% ipython --no-banner

In [1]: import numpy as np

In [2]: np.set_printoptions(precision=2, suppress=True, linewidth=120, sign=" ")

In [3]: rd = lambda a: np.round(a, 2) + 0

In [4]: E = np.array([[3, 0, 3, 0, 3, 0],
   ...:     [3, 1, 3, 1, 3, 1],
   ...:     [3, 3, 3, 3, 3, 3],
   ...:     [3, 0, 3, 0, 3, 0],
   ...:     [3, 1, 3, 1, 3, 1],
   ...:     [3, 3, 3, 3, 3, 3]])

In [5]: # columns 0 and 2 are equal

In [6]: left, sigma, vt = np.linalg.svd(E)

In [7]: evecs = vt[:(sigma > 1e-8).sum()]

In [8]: rng = np.random.default_rng(528268)

In [9]: x0 = E[0] + -1 * E[4] + rng.integers(2) * np.eye(6)[2]

In [10]: x0
Out[10]: array([ 0., -1.,  1., -1.,  0., -1.])

In [11]: rd(evecs.T @ evecs)
Out[11]: 
array([[ 0.33,  0.  ,  0.33,  0.  ,  0.33,  0.  ],
       [ 0.  ,  0.33,  0.  ,  0.33,  0.  ,  0.33],
       [ 0.33,  0.  ,  0.33,  0.  ,  0.33,  0.  ],
       [ 0.  ,  0.33,  0.  ,  0.33,  0.  ,  0.33],
       [ 0.33,  0.  ,  0.33,  0.  ,  0.33,  0.  ],
       [ 0.  ,  0.33,  0.  ,  0.33,  0.  ,  0.33]])

In [12]: np.allclose(evecs.T @ evecs @ x0, x0)
Out[12]: False

In [13]: rd(np.diag(evecs.T @ evecs))
Out[13]: array([ 0.33,  0.33,  0.33,  0.33,  0.33,  0.33])

In [14]: np.linalg.matrix_rank(np.vstack([E, x0]))
Out[14]: np.int64(3)

In [15]: A2 = E / np.sqrt((E ** 2).mean(axis=1, keepdims=True))

In [16]: E - E.mean(axis=1, keepdims=True)
Out[16]: 
array([[ 1.5, -1.5,  1.5, -1.5,  1.5, -1.5],
       [ 1. , -1. ,  1. , -1. ,  1. , -1. ],
       [ 0. ,  0. ,  0. ,  0. ,  0. ,  0. ],
       [ 1.5, -1.5,  1.5, -1.5,  1.5, -1.5],
       [ 1. , -1. ,  1. , -1. ,  1. , -1. ],
       [ 0. ,  0. ,  0. ,  0. ,  0. ,  0. ]])

In [17]: rd(np.linalg.norm(A2, axis=1))
Out[17]: array([ 2.45,  2.45,  2.45,  2.45,  2.45,  2.45])

In [18]: rd(A2[3])
Out[18]: array([ 1.41,  0.  ,  1.41,  0.  ,  1.41,  0.  ])
